% python3 -q
>>> import numpy as np
>>> import numpy.linalg as la
>>> np.set_printoptions(suppress=True, linewidth=120)
>>> tidy = lambda a: np.round(a, 3) + 0
>>> E = np.loadtxt("run11.csv", delimiter=",")
>>> E
array([[-0.4 , -0.43,  0.4 ],
       [-0.35, -1.79,  1.  ],
       [ 0.28,  0.04, -0.16],
       [ 0.13, -2.84,  1.24]])
>>> vec = np.array([-3, -1, -5])
>>> tidy((E * vec).sum(axis=1))
array([-0.37, -2.16, -0.08, -3.75])
>>> tidy(E @ (2 * vec))
array([-0.74, -4.32, -0.16, -7.5 ])
>>> r = la.matrix_rank(E)
>>> r
np.int64(2)
>>> N = la.svd(E)[2][r:].T
>>> np.allclose(E @ N, 0)
True
>>> [int(la.matrix_rank(np.delete(E, i, axis=0))) for i in range(4)]
[2, 2, 2, 2]
>>> la.matrix_rank(E.T @ E), la.matrix_rank(E @ E.T)
(np.int64(2), np.int64(2))
>>> tidy(N[:, 0] / N[np.abs(N[:, 0]).round(6).argmax(), 0])
array([0.506, 0.46 , 1.   ])
>>> N.shape
(3, 1)
>>> [int(la.matrix_rank(E[:i])) for i in range(1, len(E) + 1)]
[1, 2, 2, 2]
>>> tidy(N @ N.T)
array([[0.174, 0.158, 0.345],
       [0.158, 0.144, 0.313],
       [0.345, 0.313, 0.682]])
>>> J = np.loadtxt("test12.csv", delimiter=",")
>>> J
array([[ 2.823,  3.118,  2.704],
       [ 2.779,  3.512, -2.225],
       [ 3.478,  3.235,  1.562],
       [ 3.891, -2.843, -1.333],
       [-0.535,  0.417, -4.954],
       [ 0.966, -4.884, -0.464],
       [ 1.221, -3.414,  3.443],
       [ 4.566, -2.003, -0.374],
       [-3.958,  0.259, -3.045],
       [-1.624, -2.909, -3.728],
       [-2.604,  1.694, -3.918],
       [ 3.333, -0.211, -3.721],
       [ 4.988, -0.335, -0.073],
       [ 3.813, -0.659,  3.167],
       [ 0.12 , -2.569, -4.288],
       [-0.021, -1.397,  4.801],
       [ 0.366,  1.638, -4.71 ],
       [-1.287, -2.655,  4.037],
       [-4.992, -0.153,  0.243],
       [ 4.442, -2.295,  0.043],
       [ 4.365, -0.953, -2.244],
       [ 3.499,  1.676, -3.154],
       [ 0.322, -4.636,  1.845],
       [ 1.797,  4.192,  2.049]])
>>> W1 = np.array([[5, -9, 7, 7], [7, 0, -2, 2], [4, -7, 6, 3]])
>>> c = np.array([2, 0, 0, 1])
>>> act = np.maximum(J @ W1 + c, 0)
>>> la.matrix_rank(act)
np.int64(4)
>>> W2 = np.array([[-1, 1], [-2, 0], [2, 1], [0, -1]])
>>> (act @ W2).round(6).argmax(axis=1)
array([1, 1, 1, 0, 1, 0, 0, 0, 1, 1, 1, 0, 0, 0, 1, 0, 1, 0, 1, 0, 0, 1, 0, 1])
>>> arr = np.load("data.npy")
>>> arr
array([[ 3.36,  1.68],
       [-2.24, -1.12],
       [ 0.48,  0.24],
       [-1.76, -0.88]])
>>> tidy(arr @ la.pinv(arr) @ arr)
array([[ 3.36,  1.68],
       [-2.24, -1.12],
       [ 0.48,  0.24],
       [-1.76, -0.88]])
>>> np.unique(arr.round(6), axis=0).shape
(4, 2)
>>> la.lstsq(arr[:-1].T, arr[-1])[2]
np.int32(1)
>>> tidy(np.trace(la.pinv(arr) @ arr))
np.float64(1.0)
>>> np.abs(np.diag(la.qr(arr)[1])) > 1e-9
array([ True, False])
>>> data = 3 * np.eye(4) + np.eye(4, k=1)
>>> data
array([[3., 1., 0., 0.],
       [0., 3., 1., 0.],
       [0., 0., 3., 1.],
       [0., 0., 0., 3.]])
>>> data.shape
(4, 4)
>>> np.count_nonzero(data)
np.int64(7)
>>> data[:, 4]
Traceback (most recent call last):
  File "<python-input-38>", line 1, in <module>
    data[:, 4]
    ~~~~^^^^^^
IndexError: index 4 is out of bounds for axis 1 with size 4
>>> data.sum(axis=1)
array([4., 4., 4., 3.])
>>> np.diff(data, axis=0)
array([[-3.,  2.,  1.,  0.],
       [ 0., -3.,  2.,  1.],
       [ 0.,  0., -3.,  2.]])
>>> data.mean(axis=0)
array([0.75, 1.  , 1.  , 1.  ])
>>> tidy(la.svd(data, compute_uv=False))
array([3.839, 3.394, 2.786, 2.231])
>>> np.abs(data).max()
np.float64(3.0)
>>> data - data[0]
array([[ 0.,  0.,  0.,  0.],
       [-3.,  2.,  1.,  0.],
       [-3., -1.,  3.,  1.],
       [-3., -1.,  0.,  3.]])
